% python3 -q
>>> import numpy as np
>>> np.set_printoptions(precision=1, suppress=True, linewidth=100)
>>> K = np.loadtxt("sample19.csv", delimiter=",")
>>> K
array([[-27., -45.,  27., -54., -63.,  45.],
       [  6.,  10.,  -6.,  12.,  14., -10.],
       [-18., -30.,  18., -36., -42.,  30.],
       [ 21.,  35., -21.,  42.,  49., -35.],
       [-15., -25.,  15., -30., -35.,  25.],
       [  0.,   0.,   0.,   0.,   0.,   0.],
       [  0.,   0.,   0.,   0.,   0.,   0.],
       [ 15.,  25., -15.,  30.,  35., -25.],
       [-18., -30.,  18., -36., -42.,  30.],
       [  6.,  10.,  -6.,  12.,  14., -10.],
       [-15., -25.,  15., -30., -35.,  25.],
       [-27., -45.,  27., -54., -63.,  45.]])
>>> W1 = np.array([[2, 3], [3, 9], [1, 8], [0, 5], [2, 4], [9, 5]])
>>> c = np.array([-1, -2])
>>> act = np.maximum(K @ W1 + c, 0)
>>> (act > 0).mean(axis=0)
array([0.5, 0.3])
>>> (act > 0).astype(int)
array([[1, 0],
       [0, 1],
       [1, 0],
       [0, 1],
       [1, 0],
       [0, 0],
       [0, 0],
       [0, 1],
       [1, 0],
       [0, 1],
       [1, 0],
       [1, 0]])
>>> Z = np.array([[0, 0], [3, 2]])
>>> W1 @ Z
array([[ 9,  6],
       [27, 18],
       [24, 16],
       [15, 10],
       [12,  8],
       [15, 10]])
>>> E = np.tril(np.array([[1, 0, 1, 2, 2],
...     [1, 0, 1, 0, 0],
...     [1, 2, 2, 1, 1],
...     [0, 0, 1, 2, 0],
...     [2, 0, 2, 0, 1]]), -1) + np.eye(5, dtype=int)
>>> E
array([[1, 0, 0, 0, 0],
       [1, 1, 0, 0, 0],
       [1, 2, 1, 0, 0],
       [0, 0, 1, 1, 0],
       [2, 0, 2, 0, 1]])
>>> E @ E
array([[1, 0, 0, 0, 0],
       [2, 1, 0, 0, 0],
       [4, 4, 1, 0, 0],
       [1, 2, 2, 1, 0],
       [6, 4, 4, 0, 1]])
>>> np.prod(np.diag(E)), round(float(np.linalg.det(E)), 1)
(np.int64(1), 1.0)
>>> [int(np.linalg.matrix_rank(np.linalg.matrix_power(E, p))) for p in range(1, 6)]
[5, 5, 5, 5, 5]
>>> x = np.array([0, -1, 6, 5, -6])
>>> (E * x).sum(axis=1)
array([ 0, -1,  4, 11,  6])
>>> E * x
array([[ 0,  0,  0,  0,  0],
       [ 0, -1,  0,  0,  0],
       [ 0, -2,  6,  0,  0],
       [ 0,  0,  6,  5,  0],
       [ 0,  0, 12,  0, -6]])
>>> E @ np.ones(5)
array([1., 2., 4., 2., 5.])
>>> X = np.load("a.npy")
>>> X.round(1) + 0
array([[ 1.4,  3.1,  1. ,  0.7,  0.7,  2.7, -1.4, -0.3, -0.2, -1. ,  2.5,  0.8],
       [ 2.5, -1. , -0.1,  2. , -1.9, -0.7,  2.4, -1.3, -0.3, -1.1, -1.3,  1.9],
       [ 0.5,  2.5, -3.2,  0. , -1.6, -0.1, -2.9, -0.9,  0. , -1. ,  0.7, -2.2],
       [-2.1,  0.9,  1.5, -0.3, -1. ,  0.7,  2.9,  0. , -0.6, -1.9, -1.1, -1.2],
       [ 1. , -2.6, -1. ,  0.2,  0.8,  0.6,  1.7,  1.6, -1.7, -1.8,  1.4, -1.4],
       [-0.1,  0.4,  1.5, -1.9, -1.9, -0.1,  2.7,  1.2, -3. ,  4.2,  0.5, -0.8],
       [ 0.7, -1.6, -0.5, -3. , -0.4,  2.9,  1.7, -2.9,  0.7,  1.3,  1.6, -2.7],
       [ 0.4, -1.1,  2. , -0.2, -2.1, -2.8, -1. , -3.8, -0.7, -0.2,  0.7, -1.5],
       [-0.6, -3.2,  1.4,  1. , -0.1,  4. , -1.7, -0.5, -3.5,  0.7, -4.1, -1.3],
       [ 2. ,  4.2, -0.8,  2.4,  2.6, -1.9,  0.4, -2.5, -0.1,  3. ,  0.2, -0.4],
       [ 2.9, -0.2,  2.4, -2. ,  3.2, -0.7, -0.9, -1.3, -3.9, -0.1, -2.4,  2.8],
       [-2.4,  0.2, -1.7,  2.1, -0.5, -0.1,  1. , -0.2, -2.2, -0.5, -0.3,  3.8]])
>>> def softmax(z):
...     e = np.exp(z - z.max(axis=-1, keepdims=True))
...     return e / e.sum(axis=-1, keepdims=True)
... 
>>> softmax(X).sum(axis=1)
array([1., 1., 1., 1., 1., 1., 1., 1., 1., 1., 1., 1.])
>>> np.round(softmax(10 * X[4]), 1) + 0
array([0. , 0. , 0. , 0. , 0. , 0. , 0.7, 0.3, 0. , 0. , 0. , 0. ])
>>> scores = X @ X.T / np.sqrt(12)
>>> softmax(scores).round(6).argmax(axis=1)
array([ 0,  1,  2,  3,  4,  5,  6,  7,  8,  9, 10, 11])
>>> softmax(scores)[4] @ X
array([ 1. , -2.6, -1. ,  0.2,  0.8,  0.7,  1.7,  1.6, -1.7, -1.8,  1.4, -1.4])
>>> r0 = np.array([0, 1, 0, 2, 1, 1, 0, 1]) + 0.5
>>> A = np.outer(r0, r0) / (r0 @ r0)
>>> A.round(1) + 0
array([[0. , 0. , 0. , 0.1, 0. , 0. , 0. , 0. ],
       [0. , 0.1, 0. , 0.2, 0.1, 0.1, 0. , 0.1],
       [0. , 0. , 0. , 0.1, 0. , 0. , 0. , 0. ],
       [0.1, 0.2, 0.1, 0.4, 0.2, 0.2, 0.1, 0.2],
       [0. , 0.1, 0. , 0.2, 0.1, 0.1, 0. , 0.1],
       [0. , 0.1, 0. , 0.2, 0.1, 0.1, 0. , 0.1],
       [0. , 0. , 0. , 0.1, 0. , 0. , 0. , 0. ],
       [0. , 0.1, 0. , 0.2, 0.1, 0.1, 0. , 0.1]])
>>> rank = np.linalg.matrix_rank(A)
>>> rank
np.int64(1)
>>> ns = np.linalg.svd(A)[2][rank:].T
>>> [int(np.linalg.matrix_rank(np.delete(A, i, axis=0))) for i in range(8)]
[1, 1, 1, 1, 1, 1, 1, 1]
>>> np.round(np.sort(np.abs(np.linalg.eigvals(A))), 1) + 0
array([0., 0., 0., 0., 0., 0., 0., 1.])
>>> np.round(np.linalg.matrix_power(A, 4), 1) + 0
array([[0. , 0. , 0. , 0.1, 0. , 0. , 0. , 0. ],
       [0. , 0.1, 0. , 0.2, 0.1, 0.1, 0. , 0.1],
       [0. , 0. , 0. , 0.1, 0. , 0. , 0. , 0. ],
       [0.1, 0.2, 0.1, 0.4, 0.2, 0.2, 0.1, 0.2],
       [0. , 0.1, 0. , 0.2, 0.1, 0.1, 0. , 0.1],
       [0. , 0.1, 0. , 0.2, 0.1, 0.1, 0. , 0.1],
       [0. , 0. , 0. , 0.1, 0. , 0. , 0. , 0. ],
       [0. , 0.1, 0. , 0.2, 0.1, 0.1, 0. , 0.1]])
>>> np.allclose(A, A.T)
True
>>> np.trace(A)
np.float64(1.0)
>>> arr = np.load("x.npy")
>>> arr
array([[ -8,  -1, -10,   0,  -2],
       [ -1, -10,   4,   0,   4],
       [-10,   4,   8,  -3,  -5],
       [  0,   0,  -3,   6,  -1],
       [ -2,   4,  -5,  -1,  -2]])
>>> np.linalg.eigvals(arr)
array([ 14.8, -15.6, -10.9,   0.1,   5.6])
>>> np.kron(np.eye(2, dtype=int), arr)
array([[ -8,  -1, -10,   0,  -2,   0,   0,   0,   0,   0],
       [ -1, -10,   4,   0,   4,   0,   0,   0,   0,   0],
       [-10,   4,   8,  -3,  -5,   0,   0,   0,   0,   0],
       [  0,   0,  -3,   6,  -1,   0,   0,   0,   0,   0],
       [ -2,   4,  -5,  -1,  -2,   0,   0,   0,   0,   0],
       [  0,   0,   0,   0,   0,  -8,  -1, -10,   0,  -2],
       [  0,   0,   0,   0,   0,  -1, -10,   4,   0,   4],
       [  0,   0,   0,   0,   0, -10,   4,   8,  -3,  -5],
       [  0,   0,   0,   0,   0,   0,   0,  -3,   6,  -1],
       [  0,   0,   0,   0,   0,  -2,   4,  -5,  -1,  -2]])
>>> np.round(np.linalg.det(arr.T), 1)
np.float64(1418.0)
>>> round(np.linalg.det(2 * arr), 1), round(float(np.linalg.det(arr)), 1)
(np.float64(45376.0), 1418.0)
>>> np.poly(arr)
array([    1.,     6.,  -288., -1240., 14147., -1418.])
>>> round(np.log10(np.linalg.cond(arr)))
2
>>> round(np.linalg.norm(arr, 2) / np.linalg.norm(arr), 1)
np.float64(0.6)
>>> [round(float(x), 1) for x in np.linalg.svd(arr, compute_uv=False)[:3]]
[15.6, 14.8, 10.9]
>>> np.argsort(-np.linalg.norm(arr, axis=0).round(6), kind="stable")[:3]
array([2, 0, 1])
>>> np.round(np.abs(np.linalg.svd(arr)[2][-1]), 1) + 0
array([0.3, 0.4, 0. , 0.2, 0.9])
>>> [round(float(np.linalg.det(arr[:i, :i])), 2) + 0 for i in range(1, 6)]
[-8.0, 79.0, 1840.0, 10329.0, 1418.0]
>>> round(float(np.linalg.eigvalsh(arr).min()), 1)
-15.6
>>> x = np.array([2, 1, 0, 1, 2])
>>> a = np.maximum(arr @ x, 0)
>>> np.tanh(arr @ x)
array([-1., -1., -1.,  1., -1.])
>>> arr * (a > 1e-9)[:, None]
array([[ 0,  0,  0,  0,  0],
       [ 0,  0,  0,  0,  0],
       [ 0,  0,  0,  0,  0],
       [ 0,  0, -3,  6, -1],
       [ 0,  0,  0,  0,  0]])
>>> np.flatnonzero(a > 1e-9)
array([3])
>>> np.maximum(arr @ (3 * x), 0)
array([ 0,  0,  0, 12,  0])
>>> W0 = np.array([[-0.1, 0.5, -0.8, -0.7],
...     [1.0, -0.5, 0.0, -0.5],
...     [-0.1, 1.0, 1.9, -1.3],
...     [-0.2, -0.4, -1.8, -0.9],
...     [0.9, -1.0, 0.1, 0.9],
...     [0.1, -1.1, -1.1, 1.8],
...     [1.2, -1.9, -1.3, -0.7],
...     [1.0, 0.0, -2.2, 0.8],
...     [-0.7, -2.3, -1.1, -0.7]])
>>> W0[:, 3] *= 20
>>> W0
array([[ -0.1,   0.5,  -0.8, -14. ],
       [  1. ,  -0.5,   0. , -10. ],
       [ -0.1,   1. ,   1.9, -26. ],
       [ -0.2,  -0.4,  -1.8, -18. ],
       [  0.9,  -1. ,   0.1,  18. ],
       [  0.1,  -1.1,  -1.1,  36. ],
       [  1.2,  -1.9,  -1.3, -14. ],
       [  1. ,   0. ,  -2.2,  16. ],
       [ -0.7,  -2.3,  -1.1, -14. ]])
>>> W0.mean(axis=0)
array([ 0.3, -0.6, -0.7, -2.9])
>>> np.count_nonzero(W0)
np.int64(34)
>>> W0.sum(axis=1)
array([-14.4,  -9.5, -23.2, -20.4,  18. ,  33.9, -16. ,  14.8, -18.1])
>>> np.linalg.matrix_rank(W0)
np.int64(4)
>>> W0 - W0[0]
array([[  0. ,   0. ,   0. ,   0. ],
       [  1.1,  -1. ,   0.8,   4. ],
       [  0. ,   0.5,   2.7, -12. ],
       [ -0.1,  -0.9,  -1. ,  -4. ],
       [  1. ,  -1.5,   0.9,  32. ],
       [  0.2,  -1.6,  -0.3,  50. ],
       [  1.3,  -2.4,  -0.5,   0. ],
       [  1.1,  -0.5,  -1.4,  30. ],
       [ -0.6,  -2.8,  -0.3,   0. ]])
>>> W0.shape
(9, 4)
>>> np.abs(W0).max()
np.float64(36.0)
>>> mat = np.loadtxt("mat.csv", delimiter=",")
>>> mat
array([[ 1.2,  2.1, -0.8,  0.1,  1.3, -0.2],
       [ 0.7,  0.8,  2. ,  0.1, -0.8, -0.1],
       [ 1. , -0.9, -0.3,  0.3, -0.9, -1.2],
       [-0.6, -1.2, -0.9, -1.5, -0.3, -1.2],
       [-1.8,  0.1, -0.3, -0.1, -0.8,  0.5],
       [ 2.7, -0.1,  1.2, -0.1,  0.1, -0.6],
       [ 1.3,  0.4,  0.2, -0.6,  1.1,  1.5],
       [-1.3,  0.4,  0.6,  0.1,  2. , -0.3],
       [-0.2, -0.2,  0. , -0.3,  1. , -1.6],
       [ 0.2,  0. ,  0.5, -0.2, -1. ,  0.1],
       [ 0.5,  0.6, -0.9,  0.5, -0.4,  0.1],
       [-0.7, -1.3,  1.1,  0.3,  0.9,  0.1],
       [-0.4, -0.3, -0.5, -0.7,  0.4, -0.4],
       [ 0.9, -0.8, -1.4,  0.4,  1.5, -1.3],
       [ 2. ,  0.6,  1.6,  2.7,  1.1,  0.2],
       [-3. ,  1.5, -1.5,  3.5, -2. ,  2.5],
       [-3.2, -0.2,  0.7,  0.3, -1. , -0.7],
       [-1.5,  0.8, -1.1, -1.3,  0.5,  1.1],
       [-0.1,  0.3, -0.1, -0.2, -0.8, -0.4],
       [ 1.5,  0. ,  1. ,  1.1, -0.7,  1.2],
       [ 1. , -0.5,  1. , -0.6,  0.6,  0.7],
       [-0.1,  0.3,  2.5,  1. ,  2.2, -0.3],
       [-0.8,  0.6, -0.3,  1. , -0.6, -0.3],
       [ 0.4,  0.1, -0.2,  0.7,  0.2, -0.2],
       [-0.7, -0.3,  1.2, -1.1, -0.3, -0.4],
       [ 0.6, -1.3, -0.2, -0.7, -1.2, -0.5]])
>>> theta = np.radians(180)
>>> Rm = np.eye(6)
>>> Rm[1, 1] = Rm[5, 5] = np.cos(theta)
>>> Rm[1, 5], Rm[5, 1] = -np.sin(theta), np.sin(theta)
>>> Rm.round(1) + 0
array([[ 1.,  0.,  0.,  0.,  0.,  0.],
       [ 0., -1.,  0.,  0.,  0.,  0.],
       [ 0.,  0.,  1.,  0.,  0.,  0.],
       [ 0.,  0.,  0.,  1.,  0.,  0.],
       [ 0.,  0.,  0.,  0.,  1.,  0.],
       [ 0.,  0.,  0.,  0.,  0., -1.]])
>>> A2 = mat @ Rm.T
>>> round(float(np.linalg.det(Rm)), 1), np.trace(Rm)
(1.0, np.float64(2.0))
>>> np.allclose(np.linalg.norm(mat, axis=1), np.linalg.norm(A2, axis=1))
True
>>> np.allclose(mat @ mat.T, A2 @ A2.T)
True
>>> labels = mat[:, 2] > np.median(mat[:, 2])
>>> r0 = mat[labels].mean(axis=0) - mat[~labels].mean(axis=0)
>>> labels.astype(int)
array([0, 1, 0, 0, 0, 1, 1, 1, 1, 1, 0, 1, 0, 0, 1, 0, 1, 0, 0, 1, 1, 1, 0, 0, 1, 0])
>>> r0
array([ 0.5, -0.1,  1.7,  0.1,  0.6,  0.1])
>>> ((mat - mat.mean(axis=0)) @ r0 > 0).astype(int)
array([0, 1, 0, 0, 0, 1, 1, 1, 1, 0, 0, 1, 0, 0, 1, 0, 0, 0, 0, 1, 1, 1, 0, 0, 1, 0])
>>> W1 = np.array([[0, -2, 2, -2, -2, -1],
...     [1, 1, -2, 0, 1, -2],
...     [-1, 2, 2, -2, 0, -1],
...     [-1, 0, 2, -1, 1, 1],
...     [0, -1, -2, -2, 0, -2],
...     [2, 1, -2, 0, 1, 0]])
>>> c = np.array([3, 0, 3, 0, -3, 3])
>>> act = np.maximum(mat @ W1 + c, 0)
>>> np.linalg.matrix_rank(act)
np.int64(6)
>>> Z = np.array([[-3, -2], [-1, -6], [-4, 6], [7, -7], [-4, 3], [0, 1]])
>>> W1 @ Z
array([[-12,  31],
       [  0, -19],
       [-21,  15],
       [-16,  25],
       [ -5,   6],
       [ -3, -19]])
>>> (act @ Z).round(6).argmax(axis=1)
array([1, 1, 1, 0, 0, 1, 1, 0, 1, 1, 1, 1, 0, 1, 1, 0, 0, 0, 1, 1, 1, 1, 0, 1, 1, 1])
>>> cen = mat - mat.mean(axis=0)
>>> vecs = np.linalg.svd(cen)[2][:5]
>>> A2 = cen - cen @ vecs.T @ vecs
>>> np.diag(vecs.T @ vecs)
array([1. , 0.4, 1. , 1. , 0.9, 0.7])
>>> round(np.linalg.norm(A2) / np.linalg.norm(cen), 1)
np.float64(0.2)
>>> np.round(A2.std(axis=0), 1) + 0
array([0. , 0.4, 0.1, 0.1, 0.1, 0.3])
>>> feats = np.array([[2.0, -3.0, 0.0, 0.0, 0.0, 0.0, 0.0],
...     [-3.0, -2.0, -3.0, 0.0, 0.0, 0.0, 0.0],
...     [0.0, -3.0, -3.0, -3.0, 0.0, 0.0, 0.0],
...     [0.0, 0.0, -3.0, -3.0, -3.0, 0.0, 0.0],
...     [0.0, 0.0, 0.0, -3.0, -3.0, -3.0, 0.0],
...     [0.0, 0.0, 0.0, 0.0, -3.0, -1.0, -3.0],
...     [0.0, 0.0, 0.0, 0.0, 0.0, -3.0, 0.0]])
>>> w, vecs = np.linalg.eigh(feats)
>>> np.linalg.eigvalsh(feats @ feats)
array([ 1.3,  1.4, 11.7, 11.8, 16.6, 35.1, 66. ])
>>> w.sum(), np.trace(feats)
(np.float64(-10.0), np.float64(-10.0))
>>> (w > 1e-8).sum(), (w < -1e-8).sum()
(np.int64(3), np.int64(4))
>>> np.round(vecs.T @ vecs, 1) + 0
array([[1., 0., 0., 0., 0., 0., 0.],
       [0., 1., 0., 0., 0., 0., 0.],
       [0., 0., 1., 0., 0., 0., 0.],
       [0., 0., 0., 1., 0., 0., 0.],
       [0., 0., 0., 0., 1., 0., 0.],
       [0., 0., 0., 0., 0., 1., 0.],
       [0., 0., 0., 0., 0., 0., 1.]])
>>> w
array([-8.1, -5.9, -3.4, -1.2,  1.1,  3.4,  4.1])
>>> np.unique(w.round(6) + 0, return_counts=True)[1]
array([1, 1, 1, 1, 1, 1, 1])
>>> np.round(vecs @ np.diag(w) @ vecs.T, 1) + 0
array([[ 2., -3.,  0.,  0.,  0.,  0.,  0.],
       [-3., -2., -3.,  0.,  0.,  0.,  0.],
       [ 0., -3., -3., -3.,  0.,  0.,  0.],
       [ 0.,  0., -3., -3., -3.,  0.,  0.],
       [ 0.,  0.,  0., -3., -3., -3.,  0.],
       [ 0.,  0.,  0.,  0., -3., -1., -3.],
       [ 0.,  0.,  0.,  0.,  0., -3.,  0.]])
>>> np.linalg.svd(feats, compute_uv=False)
array([8.1, 5.9, 4.1, 3.4, 3.4, 1.2, 1.1])
>>> [round(float(np.linalg.det(feats[:i, :i])), 2) + 0 for i in range(1, 8)]
[2.0, -13.0, 21.0, 54.0, -351.0, -135.0, 3159.0]
>>> np.round(np.linalg.eigvalsh(feats).min(), 1)
np.float64(-8.1)
>>> np.all(np.linalg.eigvalsh(feats) > 0)
np.False_
